$ ipython --no-banner

In [1]: import numpy as np

In [2]: np.set_printoptions(precision=1, suppress=True, linewidth=100)

In [3]: q, _ = np.linalg.qr(np.array([[-0.6], [1.4], [-0.9], [-0.1]]))

In [4]: feats = q @ q.T

In [5]: print(feats.round(1) + 0)
[[ 0.1 -0.3  0.2  0. ]
 [-0.3  0.6 -0.4  0. ]
 [ 0.2 -0.4  0.3  0. ]
 [ 0.   0.   0.   0. ]]

In [6]: Y = np.array([[-2, 1], [-2, 0]])

In [7]: Z = np.kron(Y, feats)

In [8]: print(Z.round(1) + 0)
[[-0.2  0.5 -0.3  0.   0.1 -0.3  0.2  0. ]
 [ 0.5 -1.2  0.8  0.1 -0.3  0.6 -0.4  0. ]
 [-0.3  0.8 -0.5 -0.1  0.2 -0.4  0.3  0. ]
 [ 0.   0.1 -0.1  0.   0.   0.   0.   0. ]
 [-0.2  0.5 -0.3  0.   0.   0.   0.   0. ]
 [ 0.5 -1.2  0.8  0.1  0.   0.   0.   0. ]
 [-0.3  0.8 -0.5 -0.1  0.   0.   0.   0. ]
 [ 0.   0.1 -0.1  0.   0.   0.   0.   0. ]]

In [9]: print(np.linalg.matrix_rank(Z))
2

In [10]: print(Z.shape)
(8, 8)

In [11]: print(np.linalg.cond(Z) > 100)
True

In [12]: print([round(float(x), 1) for x in np.linalg.svd(Z, compute_uv=False)[:3]])
[2.9, 0.7, 0.0]

In [13]: print(round(float(np.linalg.norm(Z, 2) / np.linalg.norm(Z)), 1))
1.0

In [14]: print(np.argsort(-np.linalg.norm(Z, axis=0).round(6), kind="stable")[:3])
[1 2 0]

In [15]: K = np.array([[4, 1, 2],
    ...:     [3, 3, 2],
    ...:     [5, 0, 2],
    ...:     [5, 0, 2],
    ...:     [3, 3, 2],
    ...:     [3, 3, 2],
    ...:     [3, 3, 2],
    ...:     [3, 3, 2],
    ...:     [5, 0, 2],
    ...:     [4, 1, 2],
    ...:     [4, 1, 2],
    ...:     [3, 3, 2],
    ...:     [5, 0, 2],
    ...:     [3, 3, 2],
    ...:     [5, 0, 2],
    ...:     [4, 1, 2],
    ...:     [5, 0, 2],
    ...:     [5, 0, 2],
    ...:     [5, 0, 2],
    ...:     [5, 0, 2]])

In [16]: print(K)
[[4 1 2]
 [3 3 2]
 [5 0 2]
 [5 0 2]
 [3 3 2]
 [3 3 2]
 [3 3 2]
 [3 3 2]
 [5 0 2]
 [4 1 2]
 [4 1 2]
 [3 3 2]
 [5 0 2]
 [3 3 2]
 [5 0 2]
 [4 1 2]
 [5 0 2]
 [5 0 2]
 [5 0 2]
 [5 0 2]]

In [17]: # row 3 repeats row 2

In [18]: Y = np.array([[-2, -2, 3], [1, -2, -3], [-2, -2, 3]])

In [19]: print(np.vstack([K, Y.T]).shape)
(23, 3)

In [20]: print(np.einsum("ik,kj->ij", K, Y))
[[-11 -14  15]
 [ -7 -16   6]
 [-14 -14  21]
 [-14 -14  21]
 [ -7 -16   6]
 [ -7 -16   6]
 [ -7 -16   6]
 [ -7 -16   6]
 [-14 -14  21]
 [-11 -14  15]
 [-11 -14  15]
 [ -7 -16   6]
 [-14 -14  21]
 [ -7 -16   6]
 [-14 -14  21]
 [-11 -14  15]
 [-14 -14  21]
 [-14 -14  21]
 [-14 -14  21]
 [-14 -14  21]]

In [21]: print(np.einsum("ik,kj->ji", K, Y))
[[-11  -7 -14 -14  -7  -7  -7  -7 -14 -11 -11  -7 -14  -7 -14 -11 -14 -14 -14 -14]
 [-14 -16 -14 -14 -16 -16 -16 -16 -14 -14 -14 -16 -14 -16 -14 -14 -14 -14 -14 -14]
 [ 15   6  21  21   6   6   6   6  21  15  15   6  21   6  21  15  21  21  21  21]]

In [22]: print(K @ Y)
[[-11 -14  15]
 [ -7 -16   6]
 [-14 -14  21]
 [-14 -14  21]
 [ -7 -16   6]
 [ -7 -16   6]
 [ -7 -16   6]
 [ -7 -16   6]
 [-14 -14  21]
 [-11 -14  15]
 [-11 -14  15]
 [ -7 -16   6]
 [-14 -14  21]
 [ -7 -16   6]
 [-14 -14  21]
 [-11 -14  15]
 [-14 -14  21]
 [-14 -14  21]
 [-14 -14  21]
 [-14 -14  21]]

In [23]: print(np.einsum("ij,ij->i", K, K))
[21 22 29 29 22 22 22 22 29 21 21 22 29 22 29 21 29 29 29 29]

In [24]: E = np.load("run13.npy")

In [25]: print(E)
[[ 0.4  1.   0.3]
 [-1.4  1.1  1.1]
 [-0.1  1.3 -1.1]
 [ 0.1  0.1  0.7]
 [-2.  -1.5 -0.6]
 [ 1.5 -2.6 -1.4]
 [ 1.7  0.   2.5]
 [ 0.3 -0.6  1.3]
 [ 1.7  0.4 -1.2]
 [ 0.6  1.4  1.2]
 [-0.4 -1.  -0.7]
 [-0.1 -0.6  0.1]
 [-0.6  0.2  1.2]
 [ 0.5 -1.8  0.8]
 [ 1.1  0.2 -0.2]
 [ 1.3  2.1 -0.2]
 [ 2.5  6.5 -4.5]
 [-0.4  1.2 -0.7]]

In [26]: G = np.cov(E, rowvar=False)

In [27]: print(np.linalg.eigvalsh(G)[::-1])
[5.  1.4 1. ]

In [28]: print(E.std(axis=0))
[1.1 1.9 1.5]

In [29]: print(np.argwhere(np.triu(np.abs(np.corrcoef(E.T)) > 0.8, 1)))
[]

In [30]: print(round(np.corrcoef(E[:, 1], E[:, 2])[0, 1], 1))
-0.5

In [31]: print(np.round(np.median(E, axis=0), 1) + 0)
[0.4 0.2 0. ]

In [32]: print(G.shape)
(3, 3)

In [33]: Xc = E - E.mean(axis=0)

In [34]: evecs = np.linalg.svd(Xc)[2][:1]

In [35]: Y = Xc - Xc @ evecs.T @ evecs

In [36]: print((Xc @ evecs.T).std(axis=0))
[2.2]

In [37]: print(round(float(np.linalg.norm(Y) / np.linalg.norm(Xc)), 1))
0.6

In [38]: arr = np.loadtxt("w.csv", delimiter=",")

In [39]: print(arr)
[[ 4.   0.   5. ]
 [ 4.   0.1  4.7]
 [ 4.  -0.1  4.7]
 [ 4.1 -0.2  4.8]
 [ 4.3  0.   5.2]
 [ 3.9  0.2  4.9]
 [ 4.1  0.1  4.8]
 [ 3.8  0.3  4.6]
 [ 4.8  3.9  1.1]
 [ 4.8  4.   2.2]
 [ 4.8  3.9  2.6]
 [ 5.   3.6  1.9]
 [ 4.7  4.1  1.9]
 [ 5.4  4.1  1.8]
 [ 4.6  4.7  2.2]
 [ 4.8  4.3  2.2]]

In [40]: Xc = (arr - arr.mean(axis=0)) / arr.std(axis=0)

In [41]: print(np.argwhere(np.abs(Xc) > 2))
[[13  0]]

In [42]: print(Xc.std(axis=0))
[1. 1. 1.]

In [43]: b = np.linalg.lstsq(np.delete(Xc, 2, axis=1), Xc[:, 2])[0]

In [44]: print(np.abs(b).argmax())
1

In [45]: print(np.round(1 - np.var(Xc[:, 2] - np.delete(Xc, 2, axis=1) @ b), 1))
0.9

In [46]: G = np.cov(arr, rowvar=False)

In [47]: print(np.median(arr, axis=0))
[4.4 1.9 3.6]

In [48]: print(arr.std(axis=0))
[0.5 2.  1.5]

In [49]: D = np.linalg.norm(arr[:, None] - arr[None], axis=-1)

In [50]: print(D.mean(axis=1).argmax())
8

In [51]: print(np.linalg.matrix_rank(D ** 2))
5

In [52]: print(D.shape)
(16, 16)

In [53]: print(D[6])
[0.2 0.1 0.2 0.3 0.5 0.2 0.  0.4 5.3 4.7 4.4 4.6 5.  5.2 5.3 5. ]

In [54]: print(D[6].round(6).argsort(kind="stable")[:4])
[6 1 0 2]

In [55]: print(np.unravel_index(D.round(6).argmax(), D.shape))
(np.int64(4), np.int64(8))

In [56]: print(np.linalg.norm(arr, axis=1))
[6.4 6.2 6.2 6.3 6.7 6.3 6.3 6.  6.3 6.6 6.7 6.4 6.5 7.  6.9 6.8]

In [57]: print(D[:5, :5])
[[0.  0.3 0.3 0.3 0.4]
 [0.3 0.  0.2 0.3 0.6]
 [0.3 0.2 0.  0.2 0.6]
 [0.3 0.3 0.2 0.  0.5]
 [0.4 0.6 0.6 0.5 0. ]]

In [58]: rng = np.random.default_rng(442607)

In [59]: Y = arr + rng.integers(-2, 3, (16, 2)) @ rng.integers(-2, 3, (2, 3))

In [60]: print(Y)
[[ 5.  -3.   2. ]
 [ 2.   0.1  7.7]
 [ 0.  -0.1 10.7]
 [ 6.1 -0.2  1.8]
 [ 5.3 -3.   2.2]
 [ 2.9 -0.8  5.9]
 [ 7.1  1.1  0.8]
 [ 4.8  1.3  3.6]
 [ 4.8  1.9  0.1]
 [ 5.8  7.   2.2]
 [ 0.8  3.9  8.6]
 [ 6.   6.6  1.9]
 [ 0.7  4.1  7.9]
 [ 4.4  5.1  3.8]
 [ 1.6  3.7  6.2]
 [ 4.8  0.3  0.2]]

In [61]: print(np.linalg.matrix_rank(Y - arr, tol=1e-8))
2

In [62]: print(np.abs(Y - arr).sum(axis=1))
[ 7.  5. 10.  5.  7.  3.  8.  3.  3.  4. 10.  4. 10.  4.  8.  6.]

In [63]: print(Y - arr)
[[ 1. -3. -3.]
 [-2.  0.  3.]
 [-4.  0.  6.]
 [ 2.  0. -3.]
 [ 1. -3. -3.]
 [-1. -1.  1.]
 [ 3.  1. -4.]
 [ 1.  1. -1.]
 [ 0. -2. -1.]
 [ 1.  3.  0.]
 [-4.  0.  6.]
 [ 1.  3.  0.]
 [-4.  0.  6.]
 [-1.  1.  2.]
 [-3. -1.  4.]
 [ 0. -4. -2.]]

In [64]: print(np.round(np.linalg.svd(Y - arr, compute_uv=False), 1) + 0)
[16.3  8.1  0. ]

In [65]: mat = np.load("dump.npy")

In [66]: print(mat)
[[3 3]
 [3 6]]

In [67]: w, evecs = np.linalg.eig(mat)

In [68]: print(round(float(np.prod(w)), 1))
9.0

In [69]: print(np.sort(np.linalg.eigvals(mat @ mat)))
[ 1.3 61.7]

In [70]: print(np.round(mat @ evecs[:, 0] - w[0] * evecs[:, 0], 1) + 0)
[0. 0.]

In [71]: w, evecs = np.linalg.eigh(mat)

In [72]: print((w > 1e-8).sum(), (w < -1e-8).sum())
2 0

In [73]: print(w)
[1.1 7.9]

In [74]: print(w.sum(), np.trace(mat))
9.0 9

In [75]: print(np.linalg.svd(mat, compute_uv=False))
[7.9 1.1]

In [76]: print(np.linalg.eigvalsh(mat + 3 * np.eye(2)))
[ 4.1 10.9]

In [77]: print(evecs @ np.diag(w) @ evecs.T)
[[3. 3.]
 [3. 6.]]

In [78]: print(np.abs(evecs[:, -1]))
[0.5 0.9]

In [79]: labels = rng.permutation(2)

In [80]: print(labels)
[0 1]

In [81]: Y = mat[labels][:, labels]

In [82]: print(np.trace(Y))
9

In [83]: print(Y)
[[3 3]
 [3 6]]

In [84]: print(round(np.linalg.det(Y), 1), np.round(np.linalg.det(mat[labels]), 1))
9.0 9.0

In [85]: print(np.sort(np.abs(np.linalg.eigvals(Y))))
[1.1 7.9]

In [86]: print(np.allclose(Y, mat))
True

In [87]: Y = np.linalg.inv(mat)

In [88]: print(round(float(np.linalg.cond(mat)), 1))
6.9

In [89]: print(np.round(np.linalg.det(mat) * np.linalg.det(Y), 1))
1.0

In [90]: x0 = np.ones(2)

In [91]: for _ in range(5):
    ...:     x0 = mat @ x0
    ...:     x0 /= np.linalg.norm(x0)
    ...:     print(round(x0 @ mat @ x0, 1))
    ...: 
7.8
7.9
7.9
7.9
7.9

In [92]: print(x0)
[0.5 0.9]

In [93]: data = np.loadtxt("layer18.csv", delimiter=",")

In [94]: print(data)
[[ 1.   0.3  0. ]
 [-0.3  1.   0. ]
 [ 0.   0.   1. ]]

In [95]: print(np.allclose(data @ data.T, data.T @ data))
True

In [96]: print(np.linalg.matrix_power(data, 3))
[[ 0.7  0.7  0. ]
 [-0.7  0.7  0. ]
 [ 0.   0.   1. ]]

In [97]: print(np.round(np.trace(data), 1))
2.9

In [98]: print((data - data.T) / 2)
[[ 0.   0.3  0. ]
 [-0.3  0.   0. ]
 [ 0.   0.   0. ]]

In [99]: assert data == data.T
Traceback (most recent call last):
  Cell In[99], line 1
    assert data == data.T
ValueError: The truth value of an array with more than one element is ambiguous. Use a.any() or a.all()


In [100]: data.inv()
Traceback (most recent call last):
  Cell In[100], line 1
    data.inv()
AttributeError: 'numpy.ndarray' object has no attribute 'inv'


In [101]: print(np.sort(np.abs(np.linalg.eigvals(data))))
[1. 1. 1.]

In [102]: print(np.round(np.linalg.det(data), 1))
1.0

In [103]: x0 = np.array([0, 1, 2])

In [104]: print(np.abs(np.linalg.eigvals(data)))
[1. 1. 1.]

In [105]: x0 = np.array([7, 1, 7])

In [106]: a = np.maximum(arr @ x0, 0)

In [107]: print(arr * (a > 1e-9)[:, None])
[[ 4.   0.   5. ]
 [ 4.   0.1  4.7]
 [ 4.  -0.1  4.7]
 [ 4.1 -0.2  4.8]
 [ 4.3  0.   5.2]
 [ 3.9  0.2  4.9]
 [ 4.1  0.1  4.8]
 [ 3.8  0.3  4.6]
 [ 4.8  3.9  1.1]
 [ 4.8  4.   2.2]
 [ 4.8  3.9  2.6]
 [ 5.   3.6  1.9]
 [ 4.7  4.1  1.9]
 [ 5.4  4.1  1.8]
 [ 4.6  4.7  2.2]
 [ 4.8  4.3  2.2]]

In [108]: print(np.flatnonzero(a > 1e-9))
[ 0  1  2  3  4  5  6  7  8  9 10 11 12 13 14 15]

In [109]: r0, r1 = data[0], data[2]

In [110]: print(r0 @ r1)
0.0

In [111]: print(r0 @ r0)
1.0

In [112]: pr = (r0 @ r1) / (r0 @ r0) * r0

In [113]: print((r1 - pr) @ r0)
0.0

In [114]: print(r1 - pr)
[0. 0. 1.]

In [115]: print(pr)
[0. 0. 0.]

In [116]: print(np.linalg.matrix_rank(np.outer(r0, r1)))
1

In [117]: print(np.outer(r0, r1))
[[0.  0.  1. ]
 [0.  0.  0.3]
 [0.  0.  0. ]]

In [118]: X = np.cumsum(np.array([[-1, 0, 3],
     ...:     [0, -3, -2],
     ...:     [1, 1, -1],
     ...:     [1, 2, -2],
     ...:     [2, 1, 1],
     ...:     [2, 3, 3],
     ...:     [1, -2, 3],
     ...:     [1, -3, -1],
     ...:     [1, -1, -2],
     ...:     [3, 3, 0],
     ...:     [-3, 2, -3],
     ...:     [2, -1, 3],
     ...:     [-1, 1, -2]]), axis=0)

In [119]: print(X)
[[-1  0  3]
 [-1 -3  1]
 [ 0 -2  0]
 [ 1  0 -2]
 [ 3  1 -1]
 [ 5  4  2]
 [ 6  2  5]
 [ 7 -1  4]
 [ 8 -2  2]
 [11  1  2]
 [ 8  3 -1]
 [10  2  2]
 [ 9  3  0]]

In [120]: x0 = np.array([2, -1, -2])

In [121]: print(X @ np.ones(3))
[ 2. -3. -2. -1.  3. 11. 13. 10.  8. 14. 10. 14. 12.]

In [122]: print((X @ x0).argmax())
9

In [123]: print(np.linalg.norm(X @ x0) <= np.linalg.norm(X, 2) * np.linalg.norm(x0) + 1e-9)
True

In [124]: print(X @ (2 * x0))
[-16  -2   4  12  14   4   0  14  28  34  30  28  30]

In [125]: x0 @ X
Traceback (most recent call last):
  Cell In[125], line 1
    x0 @ X
ValueError: matmul: Input operand 1 has a mismatch in its core dimension 0, with gufunc signature (n?,k),(k,m?)->(n?,m?) (size 13 is different from 3)


In [126]: print(np.sign((X @ x0).round(6)))
[-1 -1  1  1  1  1  0  1  1  1  1  1  1]

In [127]: print(np.einsum("ij,j->i", X, x0))
[-8 -1  2  6  7  2  0  7 14 17 15 14 15]

In [128]: print(X @ np.eye(3)[0])
[-1. -1.  0.  1.  3.  5.  6.  7.  8. 11.  8. 10.  9.]

In [129]: proj = X @ np.linalg.solve(X.T @ X, X.T)

In [130]: print(np.diag(proj))
[0.2 0.2 0.1 0.1 0.1 0.3 0.4 0.3 0.4 0.2 0.3 0.2 0.2]

In [131]: print(np.round(np.linalg.eigvalsh(proj), 1) + 0)
[0. 0. 0. 0. 0. 0. 0. 0. 0. 0. 1. 1. 1.]

In [132]: print(np.round(np.trace(proj), 1))
3.0

In [133]: print(np.round(proj @ X[:, 2], 1) + 0)
[ 3.  1.  0. -2. -1.  2.  5.  4.  2.  2. -1.  2.  0.]

In [134]: print(np.linalg.matrix_rank(np.eye(13) - proj))
10

In [135]: Xc = X - X.mean(axis=0)

In [136]: evecs = np.linalg.svd(Xc)[2][:1]

In [137]: Y = Xc - Xc @ evecs.T @ evecs

In [138]: print(np.linalg.norm(Y, axis=1).round(6).argmax())
6

In [139]: print(Y.std(axis=0))
[0.5 1.7 1.9]

In [140]: Xc = X - X.mean(axis=0)

In [141]: U, sigma, Vt = np.linalg.svd(Xc, full_matrices=False)

In [142]: print(np.searchsorted(np.cumsum(sigma ** 2) / (sigma ** 2).sum(), 0.9) + 1)
3

In [143]: print(np.round((sigma ** 2).sum() ** 2 / (sigma ** 4).sum(), 1))
1.7

In [144]: print(np.linalg.matrix_rank(Xc))
3

In [145]: J = np.loadtxt("block11.csv", delimiter=",")

In [146]: print(J)
[[ 1.  1.  1. -2.]
 [-2. 11.  1.  2.]
 [ 2. -1.  2. -1.]
 [ 0. -1. -2.  9.]]

In [147]: Y = np.array([[1, 0, -2], [0, -2, -2]])

In [148]: Z = np.kron(Y, J)

In [149]: print(Z.shape)
(8, 12)

In [150]: print(np.linalg.matrix_rank(Z))
8
